$ ipython --no-banner

In [1]: import numpy as np

In [2]: import numpy.linalg as la

In [3]: np.set_printoptions(precision=1, suppress=True, linewidth=200, legacy="1.25")

In [4]: rnd = lambda a: np.round(a, 1) + 0

In [5]: K = np.load("x.npy")

In [6]: K
Out[6]: 
array([[ 0.2,  2.7,  0.2],
       [ 2.1, -0.6,  0.5],
       [ 0.2,  1.4,  0.4],
       [ 2.3, -0.7,  0.5]])

In [7]: [round(float(x), 1) for x in la.svd(K, compute_uv=False)[:3]]
Out[7]: [3.5, 2.9, 0.2]

In [8]: la.cond(K) > 100
Out[8]: False

In [9]: rnd(la.norm(K, 2) / la.norm(K))
Out[9]: 0.8

In [10]: x = np.array([2, 0, 0])

In [11]: a = np.maximum(K @ x, 0)

In [12]: print(rnd(np.maximum(K @ (3 * x), 0)))
[ 1.2 12.6  1.2 13.8]

In [13]: print(K * (a > 1e-9)[:, None])
[[ 0.2  2.7  0.2]
 [ 2.1 -0.6  0.5]
 [ 0.2  1.4  0.4]
 [ 2.3 -0.7  0.5]]

In [14]: left, sigma, VT = la.svd(K)

In [15]: print(rnd(sigma))
[3.5 2.9 0.2]

In [16]: A2 = left[:, :2] @ np.diag(sigma[:2]) @ VT[:2]

In [17]: print(la.matrix_rank(A2))
2

In [18]: O, vecs = la.qr(K[:, :2])[0], la.qr(K[:, 2:])[0]

In [19]: sigma = la.svd(O.T @ vecs, compute_uv=False)

In [20]: rnd(la.norm(O @ O.T - vecs @ vecs.T, 2))
Out[20]: 1.0

In [21]: proj = K @ la.solve(K.T @ K, K.T)

In [22]: np.allclose(proj @ proj, proj)
Out[22]: True

In [23]: print(rnd(proj))
[[ 1.   0.   0.   0. ]
 [ 0.   0.5  0.1  0.5]
 [ 0.   0.1  1.  -0.1]
 [ 0.   0.5 -0.1  0.6]]

In [24]: rnd((np.eye(4) - proj) @ K)
Out[24]: 
array([[0., 0., 0.],
       [0., 0., 0.],
       [0., 0., 0.],
       [0., 0., 0.]])

In [25]: X = np.load("layer9.npy")

In [26]: print(rnd(X))
[[ 1.   0.   0.   0. ]
 [ 0.  -0.5 -0.9  0. ]
 [ 0.   0.9 -0.5  0. ]
 [ 0.   0.   0.   1. ]]

In [27]: # keeps lengths

In [28]: rnd(la.eigvals(X))
Out[28]: array([-0.5+0.9j, -0.5-0.9j,  1. +0.j ,  1. +0.j ])

In [29]: rnd(np.einsum("ij,ji->", X, X))
Out[29]: 1.0

In [30]: rnd(np.poly(X))
Out[30]: array([ 1., -1.,  0., -1.,  1.])

In [31]: print(rnd(la.det(2 * X)), rnd(la.det(X)))
16.0 1.0

In [32]: rnd(la.eigvals(X).sum().real)
Out[32]: 1.0

In [33]: rnd(np.kron(np.eye(2, dtype=int), X))
Out[33]: 
array([[ 1. ,  0. ,  0. ,  0. ,  0. ,  0. ,  0. ,  0. ],
       [ 0. , -0.5, -0.9,  0. ,  0. ,  0. ,  0. ,  0. ],
       [ 0. ,  0.9, -0.5,  0. ,  0. ,  0. ,  0. ,  0. ],
       [ 0. ,  0. ,  0. ,  1. ,  0. ,  0. ,  0. ,  0. ],
       [ 0. ,  0. ,  0. ,  0. ,  1. ,  0. ,  0. ,  0. ],
       [ 0. ,  0. ,  0. ,  0. ,  0. , -0.5, -0.9,  0. ],
       [ 0. ,  0. ,  0. ,  0. ,  0. ,  0.9, -0.5,  0. ],
       [ 0. ,  0. ,  0. ,  0. ,  0. ,  0. ,  0. ,  1. ]])

In [34]: O = X.astype(float).copy()

In [35]: for j in range(4):
    ...:     O[:, j] -= O[:, :j] @ (O[:, :j].T @ O[:, j])
    ...:     O[:, j] /= la.norm(O[:, j])
    ...: 

In [36]: rnd(O)
Out[36]: 
array([[ 1. ,  0. ,  0. ,  0. ],
       [ 0. , -0.5, -0.9,  0. ],
       [ 0. ,  0.9, -0.5,  0. ],
       [ 0. ,  0. ,  0. ,  1. ]])

In [37]: rnd(O.T @ O)
Out[37]: 
array([[1., 0., 0., 0.],
       [0., 1., 0., 0.],
       [0., 0., 1., 0.],
       [0., 0., 0., 1.]])

In [38]: rnd(O.T @ X)
Out[38]: 
array([[1., 0., 0., 0.],
       [0., 1., 0., 0.],
       [0., 0., 1., 0.],
       [0., 0., 0., 1.]])

In [39]: theta = np.radians(106)

In [40]: r_ = np.eye(4)

In [41]: r_[0, 0] = r_[2, 2] = np.cos(theta)

In [42]: r_[0, 2], r_[2, 0] = -np.sin(theta), np.sin(theta)

In [43]: rnd(r_)
Out[43]: 
array([[-0.3,  0. , -1. ,  0. ],
       [ 0. ,  1. ,  0. ,  0. ],
       [ 1. ,  0. , -0.3,  0. ],
       [ 0. ,  0. ,  0. ,  1. ]])

In [44]: A2 = X @ r_.T

In [45]: rnd(la.svd(X, compute_uv=False)), rnd(la.svd(A2, compute_uv=False))
Out[45]: (array([1., 1., 1., 1.]), array([1., 1., 1., 1.]))

In [46]: np.allclose(la.norm(X, axis=1), la.norm(A2, axis=1))
Out[46]: True

In [47]: np.allclose(X @ X.T, A2 @ A2.T)
Out[47]: True

In [48]: J = np.load("a.npy")

In [49]: J
Out[49]: 
array([[0, 0, 0, 0],
       [0, 0, 1, 0],
       [1, 2, 0, 0]])

In [50]: A2 = np.array([[-3, 0], [0, 2]])

In [51]: basis = np.kron(A2, J)

In [52]: rnd(la.norm(basis, 2)), rnd(la.norm(A2, 2) * la.norm(J, 2))
Out[52]: (6.7, 6.7)

In [53]: basis
Out[53]: 
array([[ 0,  0,  0,  0,  0,  0,  0,  0],
       [ 0,  0, -3,  0,  0,  0,  0,  0],
       [-3, -6,  0,  0,  0,  0,  0,  0],
       [ 0,  0,  0,  0,  0,  0,  0,  0],
       [ 0,  0,  0,  0,  0,  0,  2,  0],
       [ 0,  0,  0,  0,  2,  4,  0,  0]])

In [54]: basis.shape
Out[54]: (6, 8)

In [55]: m1 = np.arange(36).reshape(6, 6) + 4

In [56]: m1
Out[56]: 
array([[ 4,  5,  6,  7,  8,  9],
       [10, 11, 12, 13, 14, 15],
       [16, 17, 18, 19, 20, 21],
       [22, 23, 24, 25, 26, 27],
       [28, 29, 30, 31, 32, 33],
       [34, 35, 36, 37, 38, 39]])

In [57]: # null space of dimension 4

In [58]: left, sigma, VT = la.svd(m1)

In [59]: rnd(sigma)
Out[59]: array([143.2,   4.4,   0. ,   0. ,   0. ,   0. ])

In [60]: A2 = left[:, :2] @ np.diag(sigma[:2]) @ VT[:2]

In [61]: print(rnd(la.norm(m1 - A2) / la.norm(m1)))
0.0

In [62]: rnd(np.abs(m1 - A2).max())
Out[62]: 0.0

In [63]: print(la.matrix_rank(m1, rtol=0.05))
1

In [64]: la.matrix_rank(A2)
Out[64]: 2

In [65]: print(rnd(la.norm(m1 - A2, 2)), rnd(sigma[2]))
0.0 0.0

In [66]: rnd(A2)
Out[66]: 
array([[ 4.,  5.,  6.,  7.,  8.,  9.],
       [10., 11., 12., 13., 14., 15.],
       [16., 17., 18., 19., 20., 21.],
       [22., 23., 24., 25., 26., 27.],
       [28., 29., 30., 31., 32., 33.],
       [34., 35., 36., 37., 38., 39.]])

In [67]: print(rnd(m1 @ la.pinv(m1) @ m1))
[[ 4.  5.  6.  7.  8.  9.]
 [10. 11. 12. 13. 14. 15.]
 [16. 17. 18. 19. 20. 21.]
 [22. 23. 24. 25. 26. 27.]
 [28. 29. 30. 31. 32. 33.]
 [34. 35. 36. 37. 38. 39.]]

In [68]: print(np.allclose(m1[:-1].T @ la.lstsq(m1[:-1].T, m1[-1])[0], m1[-1]))
True

In [69]: print(rnd(np.trace(la.pinv(m1) @ m1)))
2.0

In [70]: np.abs(np.diag(la.qr(m1)[1])) > 1e-9
Out[70]: array([ True,  True, False, False, False, False])

In [71]: gram = m1.T @ m1

In [72]: print(la.matrix_rank(gram))
2

In [73]: (m1 @ m1.T).shape
Out[73]: (6, 6)

In [74]: print(rnd(la.svd(m1, compute_uv=False) ** 2))
[20506.6    19.4     0.      0.      0.      0. ]

In [75]: gram
Out[75]: 
array([[2796, 2910, 3024, 3138, 3252, 3366],
       [2910, 3030, 3150, 3270, 3390, 3510],
       [3024, 3150, 3276, 3402, 3528, 3654],
       [3138, 3270, 3402, 3534, 3666, 3798],
       [3252, 3390, 3528, 3666, 3804, 3942],
       [3366, 3510, 3654, 3798, 3942, 4086]])

In [76]: w, vecs = la.eigh(gram)

In [77]: rnd(w.sum()), np.trace(gram)
Out[77]: (20526.0, 20526)

In [78]: (w > 1e-8).sum(), (w < -1e-8).sum()
Out[78]: (2, 0)

In [79]: rnd(vecs.T @ vecs)
Out[79]: 
array([[1., 0., 0., 0., 0., 0.],
       [0., 1., 0., 0., 0., 0.],
       [0., 0., 1., 0., 0., 0.],
       [0., 0., 0., 1., 0., 0.],
       [0., 0., 0., 0., 1., 0.],
       [0., 0., 0., 0., 0., 1.]])

In [80]: print(rnd(vecs.T @ gram @ vecs))
[[    0.      0.      0.      0.      0.      0. ]
 [    0.      0.      0.      0.      0.      0. ]
 [    0.      0.      0.      0.      0.      0. ]
 [    0.      0.      0.      0.      0.      0. ]
 [    0.      0.      0.      0.     19.4     0. ]
 [    0.      0.      0.      0.      0.  20506.6]]

In [81]: rnd(w)
Out[81]: array([    0. ,     0. ,     0. ,     0. ,    19.4, 20506.6])

In [82]: A2 = m1[0, 0] * m1[1:] - np.outer(m1[1:, 0], m1[0])

In [83]: print(A2)
[[   0   -6  -12  -18  -24  -30]
 [   0  -12  -24  -36  -48  -60]
 [   0  -18  -36  -54  -72  -90]
 [   0  -24  -48  -72  -96 -120]
 [   0  -30  -60  -90 -120 -150]]

In [84]: print(m1[:, 0] / m1[0, 0])
[1.  2.5 4.  5.5 7.  8.5]

In [85]: la.matrix_rank(A2), la.matrix_rank(m1)
Out[85]: (1, 2)

In [86]: mat = np.load("m.npy")

In [87]: mat
Out[87]: 
array([[1, 0, 0, 0, 0, 0, 0],
       [1, 1, 0, 0, 0, 0, 0],
       [5, 2, 1, 0, 0, 0, 0],
       [5, 5, 2, 1, 0, 0, 0],
       [1, 2, 3, 2, 1, 0, 0],
       [1, 1, 4, 0, 0, 1, 0],
       [3, 1, 1, 2, 5, 0, 1]])

In [88]: f = np.array([-2, -3, -1, 1, 2, -3, -1])

In [89]: A2 = mat + np.outer(f, np.eye(7)[3])

In [90]: A2
Out[90]: 
array([[ 1.,  0.,  0., -2.,  0.,  0.,  0.],
       [ 1.,  1.,  0., -3.,  0.,  0.,  0.],
       [ 5.,  2.,  1., -1.,  0.,  0.,  0.],
       [ 5.,  5.,  2.,  2.,  0.,  0.,  0.],
       [ 1.,  2.,  3.,  4.,  1.,  0.,  0.],
       [ 1.,  1.,  4., -3.,  0.,  1.,  0.],
       [ 3.,  1.,  1.,  1.,  5.,  0.,  1.]])

In [91]: x = np.array([-1, 0, 2])

In [92]: y = K @ x

In [93]: rnd(la.solve(K.T @ K, K.T @ y))
Out[93]: array([-1.,  0.,  2.])

In [94]: rnd(la.pinv(K) @ K)
Out[94]: 
array([[1., 0., 0.],
       [0., 1., 0.],
       [0., 0., 1.]])

In [95]: rng = np.random.default_rng(321)

In [96]: y = y + 0.1 * rng.normal(size=4)

In [97]: rnd(y)
Out[97]: array([ 0.1, -1.1,  0.5, -1.4])

In [98]: coef, *_ = la.lstsq(K, y)

In [99]: coef.round()
Out[99]: array([-1., -0.,  2.])

In [100]: rnd(la.norm(y - K @ coef))
Out[100]: 0.1

In [101]: F = np.array([[3, -3, 5, 5, 5, -1, 3],
     ...:     [3, -4, 2, -5, 0, -1, -3],
     ...:     [-12, -1, 1, 3, -2, 4, -5],
     ...:     [-12, 0, -1, -4, 4, 4, 5],
     ...:     [-9, 4, -5, -2, 3, 3, 1],
     ...:     [9, 3, -5, 3, -4, -3, 5],
     ...:     [-9, -4, -1, -3, 1, 3, 2]])

In [102]: lab = rng.permutation(7)

In [103]: lab
Out[103]: array([2, 4, 5, 3, 0, 1, 6])

In [104]: A2 = F[lab][:, lab]

In [105]: np.allclose(A2, F)
Out[105]: False

In [106]: rnd(np.sort(np.abs(la.eigvals(A2))))
Out[106]: array([ 0. ,  4. ,  4.7,  6.1,  6.1, 14.8, 14.8])
